$ ipython --no-banner

In [1]: import numpy as np

In [2]: from numpy import linalg as LA

In [3]: np.set_printoptions(suppress=True, linewidth=200)

In [4]: M = np.load("data.npy")

In [5]: M
Out[5]: 
array([[ 2,  0,  0,  0],
       [-1,  0,  0,  0],
       [ 0,  0, -2,  0],
       [ 0,  0,  0,  0]])

In [6]: np.einsum("ii->", M)
Out[6]: np.int64(0)

In [7]: np.round(LA.det(M.T), 3)
Out[7]: np.float64(0.0)

In [8]: W0 = np.array([[1, 0, 1, 1], [1, 1, 2, 3]])

In [9]: W0[:, 3] = -2 * W0[:, 1]

In [10]: W0
Out[10]: 
array([[ 1,  0,  1,  0],
       [ 1,  1,  2, -2]])

In [11]: np.round(LA.norm(W0) ** 2 / LA.norm(W0, 2) ** 2, 3)
Out[11]: np.float64(1.091)

In [12]: round(LA.norm(W0[1], 1), 3), round(LA.norm(W0[1], np.inf), 3)
Out[12]: (np.float64(6.0), np.float64(2.0))

In [13]: np.round(LA.norm(W0, axis=0), 3)
Out[13]: array([1.414, 1.   , 2.236, 2.   ])

In [14]: gram = W0.T @ W0

In [15]: gram
Out[15]: 
array([[ 2,  1,  3, -2],
       [ 1,  1,  2, -2],
       [ 3,  2,  5, -4],
       [-2, -2, -4,  4]])

In [16]: np.diag(gram)
Out[16]: array([2, 1, 5, 4])

In [17]: np.allclose(gram, gram.T)
Out[17]: True

In [18]: J = np.loadtxt("m.csv", delimiter=",")

In [19]: J
Out[19]: 
array([[ 1.399,  0.655, -0.188],
       [ 0.214,  0.166,  0.191],
       [-0.958,  0.152, -0.288],
       [ 1.884, -0.097,  0.012],
       [-2.485,  0.446,  0.477],
       [ 1.555, -0.576,  0.359],
       [-1.789, -0.52 , -0.076],
       [-1.099,  0.041, -0.224],
       [ 2.05 , -0.853, -0.316],
       [-0.079, -0.223, -0.005],
       [ 3.177,  0.253,  0.239],
       [-4.738, -0.131,  0.019],
       [-2.443, -0.277,  0.225],
       [-3.083,  0.051,  0.232],
       [-1.691,  0.23 , -0.073],
       [ 0.976,  0.348, -0.365],
       [ 3.589, -0.471, -0.488],
       [ 0.775,  0.278, -0.114],
       [-1.397,  0.312, -0.29 ],
       [-6.428, -0.122,  0.458],
       [ 1.415, -0.121, -0.066],
       [ 1.888,  0.411,  0.165],
       [-0.048,  0.063,  0.54 ],
       [-0.337, -0.064,  0.446],
       [ 0.331, -0.092, -0.214]])

In [20]: r0 = np.array([0, 1])

In [21]: np.polyval(r0, J[5])
Out[21]: array([1., 1., 1.])

In [22]: np.round(np.cross(J[5, :3], J[16, :3]), 3)
Out[22]: array([0.45 , 2.047, 1.335])

In [23]: labels = J[:, 1] > np.median(J[:, 1])

In [24]: r0 = J[labels].mean(axis=0) - J[~labels].mean(axis=0)

In [25]: (((J - J.mean(axis=0)) @ r0 > 0) == labels).mean()
Out[25]: np.float64(0.56)

In [26]: ((J - J.mean(axis=0)) @ r0 > 0).astype(int)
Out[26]: array([1, 1, 0, 1, 0, 1, 0, 0, 1, 0, 1, 0, 0, 0, 0, 1, 1, 1, 0, 0, 1, 1, 1, 0, 1])

In [27]: F = np.loadtxt("x.csv", delimiter=",")

In [28]: F
Out[28]: 
array([[1.   , 0.9  , 0.81 , 0.729],
       [0.9  , 1.   , 0.9  , 0.81 ],
       [0.81 , 0.9  , 1.   , 0.9  ],
       [0.729, 0.81 , 0.9  , 1.   ]])

In [29]: left, sig, vt = LA.svd(F)

In [30]: sig.round(3)
Out[30]: array([3.527, 0.31 , 0.102, 0.061])

In [31]: np.argmax(sig[:-1] / (sig[1:] + 1e-6)) + 1
Out[31]: np.int64(1)

In [32]: other = left[:, :1] @ np.diag(sig[:1]) @ vt[:1]

In [33]: np.round(LA.norm(F - other, 2), 3), round(float(sig[1]), 3)
Out[33]: (np.float64(0.31), 0.31)

In [34]: np.round(LA.norm(F - other) / LA.norm(F), 3)
Out[34]: np.float64(0.094)

In [35]: LA.matrix_rank(other)
Out[35]: np.int64(1)

In [36]: LA.matrix_rank(F, rtol=0.05)
Out[36]: np.int64(2)

In [37]: other.round(3)
Out[37]: 
array([[0.838, 0.881, 0.881, 0.838],
       [0.881, 0.926, 0.926, 0.881],
       [0.881, 0.926, 0.926, 0.881],
       [0.838, 0.881, 0.881, 0.838]])

In [38]: th = np.radians(15)

In [39]: r_ = np.eye(3)

In [40]: r_[2, 2] = r_[1, 1] = np.cos(th)

In [41]: r_[2, 1], r_[1, 2] = -np.sin(th), np.sin(th)

In [42]: r_.round(3)
Out[42]: 
array([[ 1.   ,  0.   ,  0.   ],
       [ 0.   ,  0.966,  0.259],
       [ 0.   , -0.259,  0.966]])

In [43]: other = J @ r_.T

In [44]: np.allclose(J @ J.T, other @ other.T)
Out[44]: True

In [45]: np.allclose(LA.norm(J, axis=1), LA.norm(other, axis=1))
Out[45]: True

In [46]: Q = r_.astype(float).copy()

In [47]: for j in range(3):
    ...:     Q[:, j] -= Q[:, :j] @ (Q[:, :j].T @ Q[:, j])
    ...:     Q[:, j] /= LA.norm(Q[:, j])
    ...: 

In [48]: np.round(Q.T @ Q, 3) + 0
Out[48]: 
array([[1., 0., 0.],
       [0., 1., 0.],
       [0., 0., 1.]])

In [49]: feats = np.array([[-1.2, 0.8, -1.0],
    ...:     [1.1, -0.7, -0.8],
    ...:     [0.6, -0.3, -0.1],
    ...:     [1.4, -2.0, 0.8],
    ...:     [0.2, -1.0, -0.2],
    ...:     [-0.7, -1.3, 2.3],
    ...:     [0.8, 0.7, 1.0],
    ...:     [-0.9, -0.8, -0.6],
    ...:     [0.6, -1.0, -0.8],
    ...:     [0.3, 0.0, 0.4],
    ...:     [0.6, -1.9, 0.5],
    ...:     [0.0, 0.3, -0.1],
    ...:     [-0.6, 1.3, -0.2],
    ...:     [-0.5, 0.4, 0.0],
    ...:     [1.3, -0.1, 0.5],
    ...:     [0.6, -1.2, 1.5]])

In [50]: feats[9] *= 20

In [51]: feats
Out[51]: 
array([[-1.2,  0.8, -1. ],
       [ 1.1, -0.7, -0.8],
       [ 0.6, -0.3, -0.1],
       [ 1.4, -2. ,  0.8],
       [ 0.2, -1. , -0.2],
       [-0.7, -1.3,  2.3],
       [ 0.8,  0.7,  1. ],
       [-0.9, -0.8, -0.6],
       [ 0.6, -1. , -0.8],
       [ 6. ,  0. ,  8. ],
       [ 0.6, -1.9,  0.5],
       [ 0. ,  0.3, -0.1],
       [-0.6,  1.3, -0.2],
       [-0.5,  0.4,  0. ],
       [ 1.3, -0.1,  0.5],
       [ 0.6, -1.2,  1.5]])

In [52]: vec = np.array([0, 3, 0])

In [53]: target = feats @ vec

In [54]: np.round(LA.lstsq(feats, target)[0], 3) + 0
Out[54]: array([0., 3., 0.])

In [55]: np.round(LA.solve(feats.T @ feats, feats.T @ target), 3) + 0
Out[55]: array([0., 3., 0.])

In [56]: target.round(3)
Out[56]: array([ 2.4, -2.1, -0.9, -6. , -3. , -3.9,  2.1, -2.4, -3. ,  0. , -5.7,  0.9,  3.9,  1.2, -0.3, -3.6])

In [57]: rng = np.random.default_rng(396)

In [58]: target = target + 0.05 * rng.normal(size=16)

In [59]: target.round(3)
Out[59]: array([ 2.393, -2.07 , -0.925, -6.007, -2.999, -3.872,  2.101, -2.419, -2.958,  0.047, -5.64 ,  0.953,  3.921,  1.159, -0.32 , -3.618])

In [60]: coef, *_ = LA.lstsq(feats, target)

In [61]: coef.round(3)
Out[61]: array([0.005, 2.994, 0.001])

In [62]: np.round(feats.T @ (target - feats @ coef), 3) + 0
Out[62]: array([0., 0., 0.])

In [63]: [round(float(LA.norm(LA.solve(feats.T @ feats + lam * np.eye(3), feats.T @ target))), 2) for lam in (0, 1, 10, 100)]
Out[63]: [2.99, 2.82, 1.86, 0.44]

In [64]: hat = feats @ LA.solve(feats.T @ feats, feats.T)

In [65]: np.round(LA.eigvalsh(hat), 3) + 0
Out[65]: array([0., 0., 0., 0., 0., 0., 0., 0., 0., 0., 0., 0., 0., 1., 1., 1.])

In [66]: LA.matrix_rank(np.eye(16) - hat)
Out[66]: np.int64(13)

In [67]: np.allclose(hat @ hat, hat)
Out[67]: True

In [68]: Xs = (feats - feats.mean(axis=0)) / feats.std(axis=0)

In [69]: np.argwhere(np.abs(Xs) > 2)
Out[69]: 
array([[9, 0],
       [9, 2]])

In [70]: np.round(Xs.std(axis=0), 3)
Out[70]: array([1., 1., 1.])

In [71]: coef = LA.lstsq(np.delete(Xs, 1, axis=1), Xs[:, 1])[0]

In [72]: coef.round(3)
Out[72]: array([-0.219,  0.147])

In [73]: np.abs(coef).argmax()
Out[73]: np.int64(0)

In [74]: K = np.loadtxt("arr.csv", delimiter=",")

In [75]: K
Out[75]: 
array([[ 2., -3.,  2., -3.],
       [ 0., -3., -1.,  0.],
       [ 0., -3., -1., -1.],
       [ 0., -3.,  3.,  0.]])

In [76]: np.allclose(K, K.T)
Out[76]: False

In [77]: round(float(np.abs(LA.eigvals(K)).max()), 3)
Out[77]: 4.0

In [78]: K.inv()
AttributeError: 'numpy.ndarray' object has no attribute 'inv'


In [79]: round(float(LA.det(K)), 3)
Out[79]: -24.0

In [80]: K @ K
Out[80]: 
array([[ 4.,  6., -4., -8.],
       [ 0., 12.,  4.,  1.],
       [ 0., 15.,  1.,  1.],
       [ 0.,  0.,  0., -3.]])

In [81]: np.allclose(K @ K.T, K.T @ K)
Out[81]: False

In [82]: np.trace(K)
Out[82]: np.float64(-2.0)

In [83]: r0 = np.array([6, 1])

In [84]: np.correlate(K[3], K[2], "full")
Out[84]: array([ 0.,  3.,  0.,  6., -9.,  0.,  0.])

In [85]: np.convolve(K[3], r0)
Out[85]: array([  0., -18.,  15.,   3.,   0.])

In [86]: np.cross(K[3, :3], K[2, :3])
Out[86]: array([12.,  0.,  0.])

In [87]: np.polyval(r0, K[3])
Out[87]: array([  1., -17.,  19.,   1.])

In [88]: E = np.loadtxt("a.csv", delimiter=",")

In [89]: E
Out[89]: 
array([[ 1.,  0.,  0.],
       [ 8.,  1.,  0.],
       [ 7., -4.,  1.]])

In [90]: w1 = np.array([[2, 1], [1, 1], [2, 2]])

In [91]: coef = np.array([3, -3])

In [92]: H = np.maximum(E @ w1 + coef, 0)

In [93]: np.round((H > 0).mean(axis=0), 3)
Out[93]: array([1.   , 0.667])

In [94]: H
Out[94]: 
array([[ 5.,  0.],
       [20.,  6.],
       [15.,  2.]])

In [95]: (H > 0).astype(int)
Out[95]: 
array([[1, 0],
       [1, 1],
       [1, 1]])

In [96]: Z = np.array([[3, 8], [4, 6]])

In [97]: w1 @ Z
Out[97]: 
array([[10, 22],
       [ 7, 14],
       [14, 28]])

In [98]: vec = np.array([0, 2, 1])

In [99]: E @ np.ones(3)
Out[99]: array([1., 9., 4.])

In [100]: E * vec
Out[100]: 
array([[ 0.,  0.,  0.],
       [ 0.,  2.,  0.],
       [ 0., -8.,  1.]])

In [101]: E @ (2 * vec)
Out[101]: array([  0.,   4., -14.])

In [102]: (E * vec).sum(axis=1)
Out[102]: array([ 0.,  2., -7.])

In [103]: (E @ vec).argmax()
Out[103]: np.int64(1)

In [104]: LA.norm(E @ vec) <= LA.norm(E, 2) * LA.norm(vec) + 1e-9
Out[104]: np.True_

In [105]: other = E[0, 0] * E[1:] - np.outer(E[1:, 0], E[0])

In [106]: other
Out[106]: 
array([[ 0.,  1.,  0.],
       [ 0., -4.,  1.]])

In [107]: LA.matrix_rank(other), LA.matrix_rank(E)
Out[107]: (np.int64(2), np.int64(3))

In [108]: E[:, 0] / E[0, 0]
Out[108]: array([1., 8., 7.])

In [109]: other = LA.inv(E)

In [110]: E @ other
Out[110]: 
array([[1., 0., 0.],
       [0., 1., 0.],
       [0., 0., 1.]])

In [111]: round(LA.cond(E), 3)
Out[111]: np.float64(435.889)

In [112]: np.round(LA.inv(other), 3)
Out[112]: 
array([[ 1., -0., -0.],
       [ 8.,  1.,  0.],
       [ 7., -4.,  1.]])

In [113]: other
Out[113]: 
array([[  1.,   0.,   0.],
       [ -8.,   1.,  -0.],
       [-39.,   4.,   1.]])

In [114]: np.allclose(other, E.T)
Out[114]: False
